% ipython --no-banner

In [1]: import numpy as np

In [2]: np.set_printoptions(precision=2, suppress=True, linewidth=140, floatmode="fixed")

In [3]: mat = np.load("w.npy")

In [4]: print(mat)
[[-4.51 -2.21  6.70 -0.03 -5.47]
 [ 2.88  4.97 -3.83  1.29  7.12]
 [-4.90  3.04  7.94  1.91 -0.39]
 [-4.53 -2.17  6.72 -0.01 -5.44]
 [ 1.72  6.00 -1.92  1.85  7.35]
 [ 1.11 -6.85 -2.56 -2.63 -6.19]
 [-0.39  6.83  1.45  2.50  6.69]
 [ 4.41 -4.39 -7.36 -2.31 -1.33]
 [ 1.20 -6.84 -2.70 -2.64 -6.12]
 [ 3.65  3.94 -5.16  0.79  6.63]
 [-1.65 -6.05  1.79 -1.88 -7.34]
 [-5.00 -0.34  7.68  0.72 -3.91]
 [-5.12  1.32  8.06  1.33 -2.30]
 [ 2.38 -6.51 -4.49 -2.72 -4.94]
 [ 5.04 -2.26 -8.07 -1.65  1.29]
 [-4.65  3.85  7.66  2.15  0.61]
 [ 4.96  0.59 -7.59 -0.62  4.14]
 [-5.01  2.48  8.04  1.73 -1.04]
 [-1.82 -5.93  2.08 -1.81 -7.34]]

In [5]: # null space of dimension 3

In [6]: z = mat[:, 2] > np.median(mat[:, 2])

In [7]: r0 = mat[z].mean(axis=0) - mat[~z].mean(axis=0)

In [8]: print(((mat - mat.mean(axis=0)) @ r0 > 0).astype(int))
[1 0 1 1 0 0 0 0 0 0 1 1 1 0 0 1 0 1 1]

In [9]: print(z.astype(int))
[1 0 1 1 0 0 0 0 0 0 1 1 1 0 0 1 0 1 1]

In [10]: print(np.argsort(-np.abs(r0).round(6), kind="stable"))
[2 0 4 3 1]

In [11]: G = mat.T @ mat

In [12]: print(np.allclose(G, G.T))
True

In [13]: print((mat @ mat.T).shape)
(19, 19)

In [14]: print(np.round(np.linalg.eigvalsh(G)[::-1], 2) + 0)
[1065.53  834.47    0.00    0.00    0.00]

In [15]: print(np.round(np.linalg.svd(mat, compute_uv=False) ** 2, 2) + 0)
[1065.53  834.47    0.00    0.00    0.00]

In [16]: print(np.diag(G))
[271.31 397.15 665.74  62.03 503.76]

In [17]: Z = mat[[10, 6]].astype(float)

In [18]: for _ in range(6):
    ...:     z = np.linalg.norm(mat[:, None] - Z, axis=-1).argmin(axis=1)
    ...:     Z = np.array([mat[z == j].mean(axis=0) for j in range(2)])
    ...: 

In [19]: print(z)
[0 1 1 0 1 0 1 0 0 1 0 0 0 0 0 1 1 1 0]

In [20]: print(Z)
[[-0.77 -3.84  0.72 -1.24 -4.46]
 [-0.22  3.96  0.83  1.45  3.89]]

In [21]: print(np.abs(Z[1] - Z[0]).argmax())
4

In [22]: print(np.bincount(z))
[11  8]
